>>> import numpy as np
>>> from numpy import linalg as LA
>>> np.set_printoptions(precision=3, suppress=True, linewidth=160, floatmode="fixed")
>>> K = np.load("m.npy")
>>> print(K)
[[-1.700  0.500  0.940]
 [-0.900  2.400  4.876]
 [-0.900 -0.900 -1.796]
 [-1.600  2.600  5.213]
 [ 0.600  1.100  2.247]
 [-0.100 -1.500 -3.052]
 [-0.400 -0.100 -0.256]
 [-0.700 -1.600 -3.176]
 [-1.000 -0.100 -0.181]
 [-1.200  1.400  2.741]
 [-0.500 -0.200 -0.386]
 [ 0.700  1.600  3.221]
 [-0.600  0.300  0.608]
 [ 1.200  0.100  0.178]
 [-1.600  0.900  1.891]
 [-2.000 -0.600 -1.189]
 [-0.200 -0.700 -1.341]
 [-1.600  1.800  3.621]
 [ 0.300  0.200  0.465]]
>>> cen = K - K.mean(axis=1)
Traceback (most recent call last):
  File "<python-input-5>", line 1, in <module>
    cen = K - K.mean(axis=1)
          ~~^~~~~~~~~~~~~~~~
ValueError: operands could not be broadcast together with shapes (19,3) (19,) 
>>> cen = K - K.mean(axis=0)
>>> U, sv, Vh = LA.svd(cen, full_matrices=False)
>>> print(np.abs(Vh[-1]))
[0.002 0.895 0.446]
>>> print(np.round(sv ** 2 / (sv ** 2).sum(), 3) + 0)
[0.905 0.095 0.000]
>>> print(np.abs(U[:, 0]).argmax())
3
>>> print(np.round(cen.mean(axis=0), 3) + 0)
[0.000 0.000 0.000]
>>> print(np.abs(Vh[0]).argmax())
2
>>> print(np.searchsorted(np.cumsum(sv ** 2) / (sv ** 2).sum(), 0.9) + 1)
1
>>> K @ K
Traceback (most recent call last):
  File "<python-input-14>", line 1, in <module>
    K @ K
    ~~^~~
ValueError: matmul: Input operand 1 has a mismatch in its core dimension 0, with gufunc signature (n?,k),(k,m?)->(n?,m?) (size 19 is different from 3)
>>> gram = K.T @ K
>>> print(gram)
[[ 22.320  -7.730 -15.577]
 [ -7.730  29.220  58.751]
 [-15.577  58.751 118.163]]
>>> print(np.allclose(gram, gram.T))
True
>>> print((K @ K.T).shape)
(19, 19)
>>> print(LA.eigvalsh(gram)[::-1])
[149.749  19.947   0.007]
>>> print(np.diag(gram))
[ 22.320  29.220 118.163]
>>> dist = LA.norm(K[:, None] - K[None], axis=-1)
>>> print(np.unravel_index(dist.round(6).argmax(), dist.shape))
(np.int64(3), np.int64(7))
>>> print(dist.mean(axis=1).argmax())
3
>>> print((dist + 1e9 * np.eye(19)).round(6).argmin(axis=1))
[14  3 16  1 11  7 10  5 10 17  6  4 18 18  0  2  2  9 12]
>>> hat = K @ LA.solve(K.T @ K, K.T)
>>> print(np.round(np.trace(hat), 3))
3.0
>>> F = np.array([[3, 3, 3, 3], [3, 6, 6, 6], [3, 6, 9, 9], [3, 6, 9, 12]])
>>> u, v = F[2], F[1]
>>> print(u @ v)
153
>>> print(u @ u)
207
>>> pr = (u @ v) / (u @ u) * u
>>> print(pr)
[2.217 4.435 6.652 6.652]
>>> print(np.outer(u, v))
[[ 9 18 18 18]
 [18 36 36 36]
 [27 54 54 54]
 [27 54 54 54]]
>>> print(v - pr)
[ 0.783  1.565 -0.652 -0.652]
>>> rng = np.random.default_rng(93)
>>> A2 = F + rng.integers(-2, 3, (4, 1)) @ rng.integers(-2, 3, (1, 4))
>>> print(A2)
[[ 1  3  1  3]
 [ 1  6  4  6]
 [ 2  6  8  9]
 [ 3  6  9 12]]
>>> print(LA.matrix_rank(A2 - F, tol=1e-8))
1
>>> ev, evecs = LA.eig(A2)
>>> print(round(float(np.prod(ev)), 3))
27.0
>>> print(np.sort(LA.eigvals(A2 @ A2)))
[  0.270   1.522   3.220 549.987]
>>> print(np.sort(LA.eigvals(LA.inv(A2))))
[0.043 0.557 0.811 1.923]
>>> print(ev)
[23.452  0.520  1.794  1.234]
>>> ang = np.radians(36)
>>> r_ = np.eye(3)
>>> r_[0, 0] = r_[2, 2] = np.cos(ang)
>>> r_[0, 2], r_[2, 0] = -np.sin(ang), np.sin(ang)
>>> print(r_)
[[ 0.809  0.000 -0.588]
 [ 0.000  1.000  0.000]
 [ 0.588  0.000  0.809]]
>>> A2 = K @ r_.T
>>> print(np.allclose(K @ K.T, A2 @ A2.T))
True
>>> print(np.allclose(LA.norm(K, axis=1), LA.norm(A2, axis=1)))
True
>>> print(LA.svd(K, compute_uv=False), LA.svd(A2, compute_uv=False))
[12.237  4.466  0.085] [12.237  4.466  0.085]
>>> print(np.abs(A2 - K).max(axis=0))
[2.759 0.000 1.936]
>>> print(round(float(LA.det(r_)), 3), round(np.trace(r_), 3))
1.0 2.618
>>> m1 = np.load("a.npy")
>>> print(m1)
[[ 1 -1  1]
 [ 1  0  0]
 [ 1  1  1]
 [ 1  2  4]]
>>> print(np.round(LA.norm(m1, "nuc"), 3))
7.668
>>> print(LA.norm(m1, axis=1).argmax())
3
>>> print(round(float(LA.norm(m1) ** 2 / LA.norm(m1, 2) ** 2), 3))
1.168
>>> print(LA.norm(m1, axis=0))
[2.000 2.449 4.243]
>>> print(LA.norm(m1, axis=1))
[1.732 1.000 1.732 4.583]
>>> print(np.round(LA.norm(m1, 1), 3), round(LA.norm(m1, np.inf), 3))
6.0 7.0
>>> print(round(np.log10(LA.cond(K))))
2
>>> A2 = np.c_[m1[:, :1] @ np.array([[2]]), np.array([-1, 1, -3, 2])]
>>> print(A2)
[[ 2 -1]
 [ 2  1]
 [ 2 -3]
 [ 2  2]]
>>> print(np.round(LA.lstsq(m1, A2[:, 0])[0], 3) + 0)
[2.000 0.000 0.000]
>>> print(LA.matrix_rank(np.c_[m1, A2]))
4
>>> print(np.round(LA.norm(A2 - m1 @ LA.lstsq(m1, A2)[0], axis=0), 3) + 0)
[0.000 3.354]
>>> w1 = np.array([[-3, 2, 1, -1, -3], [2, -3, 1, 3, -2]])
>>> beta = np.array([-4, -3, 4, -5, 1])
>>> hid = np.maximum(A2 @ w1 + beta, 0)
>>> print(LA.matrix_rank(hid))
3
>>> print((hid > 0).astype(int))
[[0 1 1 0 0]
 [0 0 1 0 0]
 [0 1 1 0 1]
 [0 0 1 0 0]]
>>> print(hid)
[[ 0  4  5  0  0]
 [ 0  0  7  0  0]
 [ 0 10  3  0  1]
 [ 0  0  8  0  0]]
>>> Z = np.array([[1, -2, -3], [-1, 1, 2], [1, 3, -3], [3, -3, -3], [-1, 1, 2]])
>>> print(hid @ Z)
[[  1  19  -7]
 [  7  21 -21]
 [ -8  20  13]
 [  8  24 -24]]
>>> print(LA.cond(hid) > 100)
True
>>> print(round(float(LA.norm(hid, 2) / LA.norm(hid)), 3))
0.835
>>> print([round(float(x), 3) for x in LA.svd(hid, compute_uv=False)[:3]])
[13.573, 8.925, 0.351]
>>> E = np.loadtxt("layer19.csv", delimiter=",")
>>> print(E)
[[ 0.086 -0.074  0.271]
 [-0.074  0.063 -0.232]
 [ 0.271 -0.232  0.851]]
>>> ev, evecs = LA.eigh(E)
>>> print(np.abs(evecs[:, -1]).round(6).argmax())
2
>>> print(np.round(LA.eigvalsh(E @ E), 3) + 0)
[0.000 0.000 1.000]
>>> print(LA.eigvalsh(E + 4 * np.eye(3)))
[4.000 4.000 5.000]
>>> print(evecs @ np.diag(ev) @ evecs.T)
[[ 0.086 -0.074  0.271]
 [-0.074  0.063 -0.232]
 [ 0.271 -0.232  0.851]]
>>> print(np.round(evecs.T @ evecs, 3) + 0)
[[1.000 0.000 0.000]
 [0.000 1.000 0.000]
 [0.000 0.000 1.000]]
>>> print(ev.round(3) + 0)
[0.000 0.000 1.000]
>>> U, sv, Vh = LA.svd(E)
>>> print(np.argmax(sv[:-1] / (sv[1:] + 1e-6)) + 1)
1
>>> print(sv.round(3) + 0)
[1.000 0.000 0.000]
>>> A2 = U[:, :1] @ np.diag(sv[:1]) @ Vh[:1]
>>> print(LA.matrix_rank(A2))
1
>>> print(round(float(np.abs(E - A2).max()), 3))
0.0
>>> u, v = E[2], E[1]
>>> print(np.round(u @ v, 3))
-0.232
>>> pr = (u @ v) / (u @ u) * u
>>> print(np.round(v - pr, 3) + 0)
[0.000 0.000 0.000]
>>> print(round(float(LA.norm(u + v) ** 2 + LA.norm(u - v) ** 2), 3))
1.828
>>> print(round(float((v - pr) @ u), 3))
0.0
>>> mat = np.loadtxt("x.csv", delimiter=",")
>>> print(mat)
[[-30.095 -39.903  -1.388]
 [-29.496 -39.753   0.826]
 [-28.103 -40.120  -0.747]
 [-28.190 -39.404   1.611]
 [-29.428 -37.873   1.184]
 [-30.313 -38.334   0.518]
 [-29.785 -38.924   0.529]
 [-29.466 -40.522  -1.141]
 [-29.723 -41.066   0.681]
 [-29.520 -38.183   1.339]
 [-28.331 -39.635   1.059]
 [-29.275 -41.041   0.981]
 [-30.541 -39.972  -0.037]
 [-29.657 -39.835   0.524]
 [-31.136 -39.233   0.536]
 [-29.485 -39.246  -0.981]
 [-29.680 -40.951   0.410]
 [-31.266 -39.682  -0.989]
 [-29.396 -40.393  -0.048]
 [-29.074 -39.714   0.365]
 [-29.073 -39.686   0.447]
 [-28.611 -39.219  -0.019]
 [-30.267 -40.139  -1.050]
 [-30.542 -39.981  -2.203]
 [-32.554 -39.139  -0.135]]
>>> def softmax(z):
...     e = np.exp(z - z.max(axis=-1, keepdims=True))
...     return e / e.sum(axis=-1, keepdims=True)
... 
>>> print(softmax(mat).sum(axis=1))
[1.000 1.000 1.000 1.000 1.000 1.000 1.000 1.000 1.000 1.000 1.000 1.000 1.000 1.000 1.000 1.000 1.000 1.000 1.000 1.000 1.000 1.000 1.000 1.000 1.000]
>>> print(np.round(softmax(10 * mat[8]), 3) + 0)
[0.000 0.000 1.000]
>>> att = mat @ mat.T / np.sqrt(3)
>>> print(softmax(att)[8] @ mat)
[-32.348 -39.279  -0.076]
>>> gram = np.cov(mat, rowvar=False)
>>> print(np.polyfit(mat[:, 0], mat[:, 1], 1))
[ -0.088 -42.294]
>>> print(LA.eigvalsh(gram)[::-1])
[1.300 0.872 0.427]
>>> print(gram)
[[ 1.005 -0.089  0.322]
 [-0.089  0.672  0.221]
 [ 0.322  0.221  0.922]]
>>> print(np.argsort(-mat.std(axis=0).round(6), kind="stable"))
[0 2 1]
>>> print(np.median(mat, axis=0))
[-29.520 -39.714   0.410]
>>> print(np.argwhere(np.triu(np.abs(np.corrcoef(mat.T)) > 0.8, 1)))
[]
>>> print(LA.norm(gram, axis=1).argmax())
0
>>> print(np.round(LA.norm(gram[2], 1), 3), np.round(LA.norm(gram[2], np.inf), 3))
1.465 0.922
>>> print(round(float(LA.norm(gram, "nuc")), 3))
2.599
>>> print(round(float(LA.norm(gram) ** 2 / LA.norm(gram, 2) ** 2), 3))
1.559
>>> print(np.round(LA.norm(gram, 1), 3), round(float(LA.norm(gram, np.inf)), 3))
1.465 1.465
>>> dist = LA.norm(mat[:, None] - mat[None], axis=-1)
>>> print(dist.mean(axis=1).argmax())
24
>>> print((dist + 1e9 * np.eye(25)).round(6).argmin(axis=1))
[22 13 21 10  9  6  5 22 16  4  3  8 13  1 12  0  8 22 16 20 19 19  0  0 14]
>>> print(np.unravel_index(dist.round(6).argmax(), dist.shape))
(np.int64(3), np.int64(24))
>>> print(dist[19].round(6).argsort(kind="stable")[:4])
[19 20 13  1]
>>> print(dist[:5, :5])
[[0.000 2.298 2.104 3.588 3.344]
 [2.298 0.000 2.133 1.563 1.915]
 [2.104 2.133 0.000 2.466 3.246]
 [3.588 1.563 2.466 0.000 2.015]
 [3.344 1.915 3.246 2.015 0.000]]
>>> x = np.array([1, 5, -5])
>>> target = mat @ x
>>> beta, lr = np.zeros(3), 1 / LA.norm(mat, 2) ** 2
>>> for i in range(20):
...     beta -= lr * mat.T @ (mat @ beta - target)
...     if i % 5 == 0: print(i, round(LA.norm(mat @ beta - target), 3))
... 
0 27.024
5 26.97
10 26.915
15 26.861
>>> print(round(LA.cond(mat), 3))
55.914
>>> arr = np.loadtxt("data.csv", delimiter=",")
>>> print(arr)
[[ 1.300  0.600 -0.100]
 [-0.200 -0.500  0.000]
 [ 0.500 -0.300 -1.000]
 [-1.300 -0.400 -1.300]
 [-0.300 -0.800 -0.700]
 [ 1.400  0.900  1.000]
 [ 1.900 -0.600  0.700]
 [-0.100 -0.400 -0.500]
 [ 0.800  0.000  0.000]
 [ 1.000 -0.400  0.000]
 [-0.200  0.500 -1.000]
 [-6.500  3.000  0.500]
 [ 0.100 -0.300 -2.000]]
>>> labels = arr[:, 0] > np.median(arr[:, 0])
>>> u = arr[labels].mean(axis=0) - arr[~labels].mean(axis=0)
>>> print(labels.astype(int))
[1 0 1 0 0 1 1 0 1 1 0 0 0]
>>> print(np.round((((arr - arr.mean(axis=0)) @ u > 0) == labels).mean(), 3))
0.923
>>> print(np.argsort(-np.abs(u).round(6), kind="stable"))
[0 2 1]
>>> cen = (arr - arr.mean(axis=0)) / arr.std(axis=0)
>>> print(cen.std(axis=0))
[1.000 1.000 1.000]
>>> beta = LA.lstsq(np.delete(cen, 0, axis=1), cen[:, 0])[0]
>>> print(beta)
[-0.852  0.346]
>>> hat = arr @ LA.solve(arr.T @ arr, arr.T)
>>> print(np.diag(hat))
[0.298 0.073 0.119 0.222 0.140 0.357 0.121 0.038 0.029 0.019 0.244 0.890 0.449]
>>> print(round(np.trace(hat), 3))
3.0
>>> x = np.array([0, 0, 1])
>>> target = arr @ x
>>> print(np.round(LA.pinv(arr) @ arr, 3) + 0)
[[1.000 0.000 0.000]
 [0.000 1.000 0.000]
 [0.000 0.000 1.000]]
>>> print(np.round(LA.solve(arr.T @ arr, arr.T @ target), 3) + 0)
[0.000 0.000 1.000]
>>> target = target + 0.05 * rng.normal(size=13)
>>> print(target)
[-0.071 -0.037 -1.058 -1.258 -0.689  1.051  0.787 -0.464 -0.049 -0.027 -0.945  0.568 -1.941]
>>> beta, *_ = LA.lstsq(arr, target)
>>> print(round(LA.norm(target - arr @ beta), 3))
0.163
>>> print(np.round(arr.T @ (target - arr @ beta), 3) + 0)
[0.000 0.000 0.000]
>>> print(beta)
[0.005 0.031 0.984]
>>> print([round(float(LA.norm(LA.solve(arr.T @ arr + lam * np.eye(3), arr.T @ target))), 2) for lam in (0, 1, 10, 100)])
[0.98, 0.88, 0.5, 0.1]
>>> W0 = np.load("run0.npy")
>>> print(W0)
[[ 3.180 -0.563 -3.817]
 [ 2.129 -2.521  3.757]
 [-4.363  2.172  1.118]
 [ 1.451  0.756 -4.725]
 [ 2.334 -2.584  3.588]
 [ 4.374 -2.288 -0.796]
 [ 1.072  0.997 -4.781]
 [ 1.176  0.932 -4.770]
 [ 1.457  0.752 -4.723]
 [ 2.546 -2.643  3.396]]
>>> cen = W0 - W0.mean(axis=0)
>>> U, sv, Vh = LA.svd(cen, full_matrices=False)
>>> print(np.abs(U[:, 0]).argmax())
1
>>> print(round((sv ** 2).sum() ** 2 / (sv ** 4).sum(), 3))
1.711
>>> print(LA.matrix_rank(cen))
2
>>> print((np.sign(U[:, 0]) == np.sign(U[0, 0])).astype(int))
[1 0 0 1 0 0 1 1 1 0]
>>> U, sv, Vh = LA.svd(W0)
>>> print(np.argmax(sv[:-1] / (sv[1:] + 1e-6)) + 1)
2
>>> print(sv.round(3) + 0)
[12.560  9.604  0.000]
>>> A2 = U[:, :2] @ np.diag(sv[:2]) @ Vh[:2]
>>> print(A2)
[[ 3.180 -0.563 -3.817]
 [ 2.129 -2.521  3.757]
 [-4.363  2.172  1.118]
 [ 1.451  0.756 -4.725]
 [ 2.334 -2.584  3.588]
 [ 4.374 -2.288 -0.796]
 [ 1.072  0.997 -4.781]
 [ 1.176  0.932 -4.770]
 [ 1.457  0.752 -4.723]
 [ 2.546 -2.643  3.396]]
>>> print(LA.matrix_rank(A2))
2
>>> print(round(float(LA.norm(W0 - A2) / LA.norm(W0)), 3))
0.0
>>> print(np.round(LA.norm(W0 - A2, 2), 3), np.round(sv[2], 3))
0.0 0.0
>>> cen = W0 - W0.mean(axis=0)
>>> evecs = LA.svd(cen)[2][:2]
>>> A2 = cen - cen @ evecs.T @ evecs
>>> print(np.round(A2.std(axis=0), 3) + 0)
[0.000 0.000 0.000]
>>> print(np.round(np.cov(cen @ evecs.T, rowvar=False), 3) + 0)
[[16.473  0.000]
 [ 0.000  6.874]]
>>> print((cen @ evecs.T).std(axis=0))
[3.850 2.487]
>>> X = np.load("sample7.npy")
>>> print(X)
[[ 4 -4 -2  0]
 [-4  4  2  0]
 [-2  2  1  0]
 [ 0  0  0  0]]
>>> A2 = X[0, 0] * X[1:] - np.outer(X[1:, 0], X[0])
>>> print(A2)
[[0 0 0 0]
 [0 0 0 0]
 [0 0 0 0]]
>>> print(LA.matrix_rank(A2), LA.matrix_rank(X))
0 1
>>> print(np.flatnonzero(~A2.round(6).any(axis=1)))
[0 1 2]
